$ ipython --no-banner

In [1]: import numpy as np

In [2]: import numpy.linalg as la

In [3]: np.set_printoptions(precision=2, suppress=True, linewidth=160, floatmode="fixed")

In [4]: J = np.load("mat.npy")

In [5]: print(J)
[[3 9 2 6 4 0 1 0 2 7 4]
 [9 3 9 2 6 4 0 1 0 2 7]
 [2 9 3 9 2 6 4 0 1 0 2]
 [6 2 9 3 9 2 6 4 0 1 0]
 [4 6 2 9 3 9 2 6 4 0 1]
 [0 4 6 2 9 3 9 2 6 4 0]
 [1 0 4 6 2 9 3 9 2 6 4]
 [0 1 0 4 6 2 9 3 9 2 6]
 [2 0 1 0 4 6 2 9 3 9 2]
 [7 2 0 1 0 4 6 2 9 3 9]
 [4 7 2 0 1 0 4 6 2 9 3]]

In [6]: w, V = la.eigh(J)

In [7]: vec = np.array([2, 1, 1, 3, 3, 2, -1, -1, -3, -1, 1])

In [8]: print(la.eigvalsh(J[1:, 1:]))
[-14.65 -14.18  -9.87  -2.57  -0.98   3.28   4.10   9.75  15.99  39.13]

In [9]: print(np.abs(J).sum(axis=1).max(), np.round(np.abs(w).max(), 2))
46 41.97

In [10]: print(vec @ J @ vec)
503

In [11]: print((np.sign(V[:, -1].round(6)) == np.sign(V[0, -1].round(6))).astype(int))
[1 1 1 1 1 1 1 1 1 1 1]

In [12]: B = J / np.sqrt((J ** 2).mean(axis=1, keepdims=True))

In [13]: print(la.norm(B, axis=1))
[3.32 3.32 3.32 3.32 3.32 3.32 3.32 3.32 3.32 3.32 3.32]

In [14]: print(np.all(la.eigvalsh(J) > 0))
False

In [15]: print(round(la.eigvalsh(J).min(), 2))
-14.66

In [16]: E = np.loadtxt("sample1.csv", delimiter=",")

In [17]: print(E)
[[ 2.00  1.00  0.00  0.00  0.00  2.00  1.00  0.00  0.00  2.00]
 [ 6.00  6.00  0.00  0.00  8.00  6.00  0.00  0.00  0.00  4.00]
 [ 1.00  5.00  3.00  0.00  0.00  1.00  0.00  0.00  1.00  6.00]
 [ 2.00  1.00  1.00  0.00  0.00  3.00  1.00  0.00  0.00  2.00]
 [ 4.00  7.00  3.00  0.00  4.00  5.00  0.00  0.00  0.00  6.00]
 [ 0.00  7.00  5.00  0.00  0.00  0.00  0.00  0.00  7.00 10.00]
 [ 4.00  0.00  0.00  0.00  2.00  4.00  3.00  0.00  0.00  0.00]
 [ 3.00  4.00  2.00  0.00  1.00  4.00  0.00  0.00  0.00  4.00]
 [ 0.00 13.00  7.00  0.00  1.00  0.00  0.00  0.00  5.00 14.00]
 [ 6.00  0.00  0.00  0.00  4.00  7.00  5.00  0.00  0.00  0.00]
 [ 1.00 12.00  6.00  0.00  3.00  0.00  0.00  0.00  2.00 12.00]
 [ 0.00  2.00  2.00  0.00  0.00  0.00  0.00  0.00  2.00  4.00]
 [ 6.00  0.00  0.00  0.00  4.00  7.00  5.00  0.00  0.00  0.00]
 [ 0.00  9.00  4.00  0.00  1.00  0.00  0.00  0.00  3.00 10.00]
 [ 0.00 10.00  6.00  0.00  0.00  0.00  0.00  0.00  6.00 12.00]
 [ 0.00  2.00  2.00  0.00  0.00  0.00  0.00  0.00  2.00  4.00]
 [ 2.00  8.00  4.00  0.00  2.00  2.00  0.00  0.00  0.00  8.00]
 [ 9.00  8.00  0.00  0.00 14.00  9.00  0.00  0.00  0.00  4.00]
 [ 2.00  1.00  1.00  0.00  0.00  3.00  1.00  0.00  0.00  2.00]
 [ 3.00  4.00  2.00  0.00  1.00  4.00  0.00  0.00  0.00  4.00]
 [ 4.00  7.00  2.00  0.00  5.00  4.00  0.00  0.00  0.00  6.00]
 [ 3.00  4.00  0.00  0.00  3.00  2.00  0.00  0.00  0.00  4.00]
 [ 7.00  9.00  0.00  0.00 12.00  6.00  0.00  0.00  0.00  6.00]]

In [18]: B = np.array([[2, -2],
    ...:     [-7, 8],
    ...:     [-7, -2],
    ...:     [-7, 3],
    ...:     [-4, -3],
    ...:     [-5, -9],
    ...:     [-2, -8],
    ...:     [-2, -4],
    ...:     [5, 7],
    ...:     [-5, -6]])

In [19]: print(np.einsum("ij->j", E))
[ 65.00 120.00  50.00   0.00  65.00  69.00  16.00   0.00  28.00 124.00]

In [20]: print(np.einsum("ij,ij->i", E, E))
[ 14.00 188.00  73.00  20.00 151.00 223.00  45.00  62.00 440.00 126.00 338.00  28.00 126.00 207.00 316.00  28.00 156.00 438.00  20.00  62.00 146.00  54.00
 346.00]

In [21]: print(np.vstack([E, B.T]).shape)
(25, 10)

In [22]: B @ E
ValueError: matmul: Input operand 1 has a mismatch in its core dimension 0, with gufunc signature (n?,k),(k,m?)->(n?,m?) (size 23 is different from 2)
